In [1]: import numpy as np

In [2]: from numpy import linalg as LA

In [3]: np.set_printoptions(suppress=True, linewidth=100)

In [4]: F = np.load("a.npy")

In [5]: F
Out[5]: 
array([[   1,   -3,    9,  -27],
       [   1,   -2,    4,   -8],
       [   1,   -1,    1,   -1],
       [   1,    0,    0,    0],
       [   1,    1,    1,    1],
       [   1,    2,    4,    8],
       [   1,    3,    9,   27],
       [   1,    4,   16,   64],
       [   1,    5,   25,  125],
       [   1,    6,   36,  216],
       [   1,    7,   49,  343],
       [   1,    8,   64,  512],
       [   1,    9,   81,  729],
       [   1,   10,  100, 1000],
       [   1,   11,  121, 1331],
       [   1,   12,  144, 1728]])

In [6]: x0 = np.array([1, -2, 0, 2])

In [7]: h = np.maximum(F @ x0, 0)

In [8]: np.maximum(F @ (3 * x0), 0)
Out[8]: 
array([    0,     0,     3,     3,     3,    39,   147,   363,   723,  1263,  2019,  3027,  4323,
        5943,  7923, 10299])

In [9]: print(np.round(np.tanh(F @ x0), 2))
[-1.   -1.    0.76  0.76  0.76  1.    1.    1.    1.    1.    1.    1.    1.    1.    1.    1.  ]

In [10]: F.ravel(order="F")
Out[10]: 
array([   1,    1,    1,    1,    1,    1,    1,    1,    1,    1,    1,    1,    1,    1,    1,
          1,   -3,   -2,   -1,    0,    1,    2,    3,    4,    5,    6,    7,    8,    9,   10,
         11,   12,    9,    4,    1,    0,    1,    4,    9,   16,   25,   36,   49,   64,   81,
        100,  121,  144,  -27,   -8,   -1,    0,    1,    8,   27,   64,  125,  216,  343,  512,
        729, 1000, 1331, 1728])

In [11]: F.reshape(-1, 2)
Out[11]: 
array([[   1,   -3],
       [   9,  -27],
       [   1,   -2],
       [   4,   -8],
       [   1,   -1],
       [   1,   -1],
       [   1,    0],
       [   0,    0],
       [   1,    1],
       [   1,    1],
       [   1,    2],
       [   4,    8],
       [   1,    3],
       [   9,   27],
       [   1,    4],
       [  16,   64],
       [   1,    5],
       [  25,  125],
       [   1,    6],
       [  36,  216],
       [   1,    7],
       [  49,  343],
       [   1,    8],
       [  64,  512],
       [   1,    9],
       [  81,  729],
       [   1,   10],
       [ 100, 1000],
       [   1,   11],
       [ 121, 1331],
       [   1,   12],
       [ 144, 1728]])

In [12]: t3 = F.reshape(16, 2, -1)

In [13]: np.swapaxes(t3, 1, 2)[3]
Out[13]: 
array([[1, 0],
       [0, 0]])

In [14]: t3.transpose(1, 0, 2)
Out[14]: 
array([[[   1,   -3],
        [   1,   -2],
        [   1,   -1],
        [   1,    0],
        [   1,    1],
        [   1,    2],
        [   1,    3],
        [   1,    4],
        [   1,    5],
        [   1,    6],
        [   1,    7],
        [   1,    8],
        [   1,    9],
        [   1,   10],
        [   1,   11],
        [   1,   12]],

       [[   9,  -27],
        [   4,   -8],
        [   1,   -1],
        [   0,    0],
        [   1,    1],
        [   4,    8],
        [   9,   27],
        [  16,   64],
        [  25,  125],
        [  36,  216],
        [  49,  343],
        [  64,  512],
        [  81,  729],
        [ 100, 1000],
        [ 121, 1331],
        [ 144, 1728]]])

In [15]: t3.sum(axis=1)
Out[15]: 
array([[  10,  -30],
       [   5,  -10],
       [   2,   -2],
       [   1,    0],
       [   2,    2],
       [   5,   10],
       [  10,   30],
       [  17,   68],
       [  26,  130],
       [  37,  222],
       [  50,  350],
       [  65,  520],
       [  82,  738],
       [ 101, 1010],
       [ 122, 1342],
       [ 145, 1740]])

In [16]: w1 = np.array([[5, 1, 4], [1, 3, 5], [4, 2, 5], [1, 4, 4]])

In [17]: c = np.array([-6, -1, -8])

In [18]: H = np.maximum(F @ w1 + c, 0)

In [19]: np.round((H > 0).mean(axis=0), 2)
Out[19]: array([0.94, 0.75, 0.75])

In [20]: LA.matrix_rank(H)
Out[20]: np.int64(3)

In [21]: H
Out[21]: 
array([[   5,    0,    0],
       [   5,    0,    0],
       [   1,    0,    0],
       [   0,    0,    0],
       [   5,    9,   10],
       [  25,   46,   58],
       [  65,  135,  164],
       [ 131,  300,  352],
       [ 229,  565,  646],
       [ 365,  954, 1070],
       [ 545, 1491, 1648],
       [ 775, 2200, 2404],
       [1061, 3105, 3362],
       [1409, 4230, 4546],
       [1825, 5599, 5980],
       [2315, 7236, 7688]])

In [22]: basis = np.array([[3, 2], [1, 3], [1, 0]])

In [23]: (H @ basis).round(6).argmax(axis=1)
Out[23]: array([0, 0, 0, 0, 1, 1, 1, 1, 1, 1, 1, 1, 1, 1, 1, 1])

In [24]: w1 @ basis
Out[24]: 
array([[20, 13],
       [11, 11],
       [19, 14],
       [11, 14]])

In [25]: H @ basis
Out[25]: 
array([[   15,    10],
       [   15,    10],
       [    3,     2],
       [    0,     0],
       [   34,    37],
       [  179,   188],
       [  494,   535],
       [ 1045,  1162],
       [ 1898,  2153],
       [ 3119,  3592],
       [ 4774,  5563],
       [ 6929,  8150],
       [ 9650, 11437],
       [13003, 15508],
       [17054, 20447],
       [21869, 26338]])

In [26]: U, s, vt = LA.svd(F, full_matrices=False)

In [27]: np.round(np.cumsum(s ** 2) / np.sum(s ** 2), 2)
Out[27]: array([1., 1., 1., 1.])

In [28]: U.shape, s.shape, vt.shape
Out[28]: ((16, 4), (4,), (4, 4))

In [29]: s.round(2)
Out[29]: array([2606.97,   43.27,    6.56,    2.27])

In [30]: (s > 1e-8).sum()
Out[30]: np.int64(4)

In [31]: np.abs(U[:, 0]).round(6).argmax()
Out[31]: np.int64(15)

In [32]: print(np.round(U.T @ F @ vt.T, 2) + 0)
[[2606.97    0.      0.      0.  ]
 [   0.     43.27    0.      0.  ]
 [   0.      0.      6.56    0.  ]
 [   0.      0.      0.      2.27]]

In [33]: J = np.load("m.npy")

In [34]: J
Out[34]: 
array([[  4,   5,   6,   7,   8,   9,  10,  11,  12,  13,  14,  15],
       [ 16,  17,  18,  19,  20,  21,  22,  23,  24,  25,  26,  27],
       [ 28,  29,  30,  31,  32,  33,  34,  35,  36,  37,  38,  39],
       [ 40,  41,  42,  43,  44,  45,  46,  47,  48,  49,  50,  51],
       [ 52,  53,  54,  55,  56,  57,  58,  59,  60,  61,  62,  63],
       [ 64,  65,  66,  67,  68,  69,  70,  71,  72,  73,  74,  75],
       [ 76,  77,  78,  79,  80,  81,  82,  83,  84,  85,  86,  87],
       [ 88,  89,  90,  91,  92,  93,  94,  95,  96,  97,  98,  99],
       [100, 101, 102, 103, 104, 105, 106, 107, 108, 109, 110, 111],
       [112, 113, 114, 115, 116, 117, 118, 119, 120, 121, 122, 123],
       [124, 125, 126, 127, 128, 129, 130, 131, 132, 133, 134, 135],
       [136, 137, 138, 139, 140, 141, 142, 143, 144, 145, 146, 147],
       [148, 149, 150, 151, 152, 153, 154, 155, 156, 157, 158, 159]])

In [35]: U, s, vt = LA.svd(J)

In [36]: vecs = vt[:(s > 1e-8).sum()]

In [37]: rng = np.random.default_rng(5708)

In [38]: x0 = J[5] + 3 * J[4] + rng.integers(2) * np.eye(12)[0]

In [39]: x0
Out[39]: array([220., 224., 228., 232., 236., 240., 244., 248., 252., 256., 260., 264.])

In [40]: np.round(LA.norm(x0 - vecs.T @ vecs @ x0), 2)
Out[40]: np.float64(0.0)

In [41]: np.allclose(vecs.T @ vecs @ x0, x0)
Out[41]: True

In [42]: print(LA.matrix_rank(np.vstack([J, x0])))
2

In [43]: np.round(np.diag(vecs.T @ vecs), 2)
Out[43]: array([0.29, 0.22, 0.17, 0.13, 0.1 , 0.09, 0.09, 0.1 , 0.13, 0.17, 0.22, 0.29])
